$ ipython --no-banner

In [1]: import numpy as np

In [2]: np.set_printoptions(precision=1, suppress=True, linewidth=140)

In [3]: rnd = lambda a: np.round(a, 1) + 0

In [4]: X = np.loadtxt("m.csv", delimiter=",")

In [5]: X
Out[5]: 
array([[ 0.7,  1.5, -0.6,  0.8,  1.3,  0.4,  1.3,  0.7, -0.1,  0.4,  1.3,  0.3,  1.2,  1.1],
       [-0.1, -0.1, -1.1, -0.3, -1. , -0.6,  0.1,  1.1, -0.6, -0.8, -0.3, -0.6, -1.5, -1.8],
       [-0.4,  0.8,  2.1, -0.3,  1.4, -1.8, -0.1,  0.3,  0.6, -2.1,  1.2, -0.9,  0.4,  0. ],
       [-1.6,  0.7, -0.6, -1.4,  0.3, -1.1, -0.7, -0.8, -0.5, -0.4,  2.5, -1.5, -0.2,  0.4],
       [ 0. , -0.7,  0.2,  1.1,  1.5, -0.1,  0.4, -2.3,  0.1, -0.2,  0.4,  0.4, -0.3,  0.4],
       [ 0.1,  0. , -0.7, -0.4, -1.1,  0. ,  1.9, -1.1, -0.5,  1.5, -0.9, -1. , -0.1,  0.9],
       [-1.3,  0.6, -1.3, -0.9, -0.6,  1.3,  1. , -2.3, -0.2, -0.9,  0.8,  1.9,  0. ,  1.2],
       [ 0.4, -0.8,  0.7,  1.5, -0.9, -0.6, -0.4, -0.8,  0.9, -1.2, -0.7, -1.3,  0.3,  0.4],
       [ 1.6,  0.9, -1.2, -1.3,  0.5, -1.2,  0.9, -1.1,  0.4,  0.2,  0.2, -1. ,  0.4, -0.2],
       [-1.4,  0.2, -2.7, -0.7,  0. , -2.1,  1.4, -1.2, -0.6, -0.6, -0.1,  1.6,  0. , -0.2],
       [-0.1,  0.6,  1.2, -1. , -0.9, -1.2, -0.7,  0.5,  0.6,  0.5,  1.1,  0.1, -1.4, -2.3],
       [ 0.6,  1.2,  0. , -1.2,  1.7, -0.2, -0.1,  0.3, -0.9, -0.2, -0.3, -0.4,  1.5, -1.1],
       [ 0.2,  2. , -0.4,  0.5,  0. , -1.2, -0.5,  0.5, -2.1,  1.7,  0.1,  0.4, -0.8, -0.1]])

In [6]: out = X / np.sqrt((X ** 2).mean(axis=1, keepdims=True))

In [7]: np.linalg.matrix_rank(X - X.mean(axis=1, keepdims=True))
Out[7]: np.int64(13)

In [8]: C2 = X.T @ X

In [9]: rnd(np.trace(C2)), (X ** 2).sum()
Out[9]: (np.float64(182.2), np.float64(182.2))

In [10]: np.linalg.matrix_rank(C2)
Out[10]: np.int64(13)

In [11]: np.allclose(C2, C2.T)
Out[11]: True

In [12]: u, g = X[5], X[9]

In [13]: rnd(u @ g)
Out[13]: np.float64(3.7)

In [14]: rnd(u @ u)
Out[14]: np.float64(11.8)

In [15]: pr = (u @ g) / (u @ u) * u

In [16]: rnd((g - pr) @ u)
Out[16]: np.float64(0.0)

In [17]: rnd(pr)
Out[17]: array([ 0. ,  0. , -0.2, -0.1, -0.3,  0. ,  0.6, -0.3, -0.2,  0.5, -0.3, -0.3,  0. ,  0.3])

In [18]: np.linalg.matrix_rank(np.outer(u, g))
Out[18]: np.int64(1)

In [19]: ang = np.radians(36)

In [20]: r_ = np.eye(14)

In [21]: r_[3, 3] = r_[12, 12] = np.cos(ang)

In [22]: r_[3, 12], r_[12, 3] = -np.sin(ang), np.sin(ang)

In [23]: out = X @ r_.T

In [24]: np.allclose(np.linalg.norm(X, axis=1), np.linalg.norm(out, axis=1))
Out[24]: True

In [25]: rnd(np.linalg.det(r_)), rnd(np.trace(r_))
Out[25]: (np.float64(1.0), np.float64(13.6))

In [26]: data = np.loadtxt("sample16.csv", delimiter=",")

In [27]: data
Out[27]: 
array([[ -5.5,  -7.7,   7.3,  -3.7,   4.3,  -4. ,   1.9],
       [ -4. , -12.9,  10.7,   1. ,   6.7,   1.5,   6.3],
       [ -2.5, -14.7,  11. ,  11. ,  10.2,  16.3,   8.1],
       [ -6. , -20. ,  14.7,   3.6,  10.9,   5.4,  10.2],
       [ -9.2, -14.8,  13. ,  -1.4,   9.6,   2.4,   4.5],
       [ -9.6, -16.4,  14. ,  -0.5,   9.7,   4. ,   3.8],
       [ -7.8, -20. ,  16. ,  -0.5,  11.2,   1.5,   8.2],
       [ -3. ,  -5.7,   4.7,   1.9,   4.5,   4. ,   1.8],
       [  0.4, -11.8,   8.3,   7.5,   7.1,  10.2,   8.1],
       [ -0.9, -10.2,   7.3,   1.9,   5.1,   1.5,   6.4],
       [ -9.2,  -9.3,   9.2,  -6.9,   5.1,  -6.2,  -0.2]])

In [28]: vec = np.array([0, 0, 0, 0, 3, 2, 1])

In [29]: target = data @ vec

In [30]: rnd(np.linalg.lstsq(data, target)[0])
Out[30]: array([0., 0., 0., 0., 3., 2., 1.])

In [31]: rnd(np.linalg.pinv(data) @ data)
Out[31]: 
array([[1., 0., 0., 0., 0., 0., 0.],
       [0., 1., 0., 0., 0., 0., 0.],
       [0., 0., 1., 0., 0., 0., 0.],
       [0., 0., 0., 1., 0., 0., 0.],
       [0., 0., 0., 0., 1., 0., 0.],
       [0., 0., 0., 0., 0., 1., 0.],
       [0., 0., 0., 0., 0., 0., 1.]])

In [32]: rng = np.random.default_rng(676975)

In [33]: target = target + 0.1 * rng.normal(size=11)

In [34]: rnd(target)
Out[34]: array([ 6.7, 29.6, 71.3, 53.7, 38.2, 41. , 44.7, 23.2, 49.8, 24.7,  2.9])

In [35]: coef, *_ = np.linalg.lstsq(data, target)

In [36]: rnd(data.T @ (target - data @ coef))
Out[36]: array([0., 0., 0., 0., 0., 0., 0.])

In [37]: rnd(np.linalg.norm(target - data @ coef))
Out[37]: np.float64(0.2)

In [38]: def softmax(z):
    ...:     e = np.exp(z - z.max(axis=-1, keepdims=True))
    ...:     return e / e.sum(axis=-1, keepdims=True)
    ...: 

In [39]: rnd(softmax(10 * data[5]))
Out[39]: array([0., 0., 1., 0., 0., 0., 0.])

In [40]: rnd(softmax(data[5] + 2))
Out[40]: array([0., 0., 1., 0., 0., 0., 0.])

In [41]: S = data @ data.T / np.sqrt(7)

In [42]: rnd(softmax(S)[5] @ data)
Out[42]: array([ -7.8, -20. ,  16. ,  -0.5,  11.2,   1.5,   8.2])

In [43]: softmax(S).round(6).argmax(axis=1)
Out[43]: array([6, 6, 2, 3, 6, 6, 6, 3, 2, 3, 6])

In [44]: K = np.load("arr.npy")

In [45]: K
Out[45]: 
array([[ 0, -3,  4,  3,  0,  0,  0, -2],
       [ 3,  0, -3,  0,  0, -4,  0,  0],
       [-4,  3,  0,  3,  2, -2,  2,  3],
       [-3,  0, -3,  0,  0, -2, -4, -1],
       [ 0,  0, -2,  0,  0,  1,  3,  0],
       [ 0,  4,  2,  2, -1,  0,  1,  2],
       [ 0,  0, -2,  4, -3, -1,  0, -4],
       [ 2,  0, -3,  1,  0, -2,  4,  0]])

In [46]: rnd(K.mean(axis=0))
Out[46]: array([-0.2,  0.5, -0.9,  1.6, -0.2, -1.2,  0.8, -0.2])

In [47]: K.sum(axis=0)
Out[47]: array([ -2,   4,  -7,  13,  -2, -10,   6,  -2])

In [48]: K - K[0]
Out[48]: 
array([[ 0,  0,  0,  0,  0,  0,  0,  0],
       [ 3,  3, -7, -3,  0, -4,  0,  2],
       [-4,  6, -4,  0,  2, -2,  2,  5],
       [-3,  3, -7, -3,  0, -2, -4,  1],
       [ 0,  3, -6, -3,  0,  1,  3,  2],
       [ 0,  7, -2, -1, -1,  0,  1,  4],
       [ 0,  3, -6,  1, -3, -1,  0, -2],
       [ 2,  3, -7, -2,  0, -2,  4,  2]])

In [49]: np.unravel_index(np.abs(K).argmax(), K.shape)
Out[49]: (np.int64(0), np.int64(2))

In [50]: K.sum(axis=1)
Out[50]: array([  2,  -4,   7, -13,   2,  10,  -6,   2])
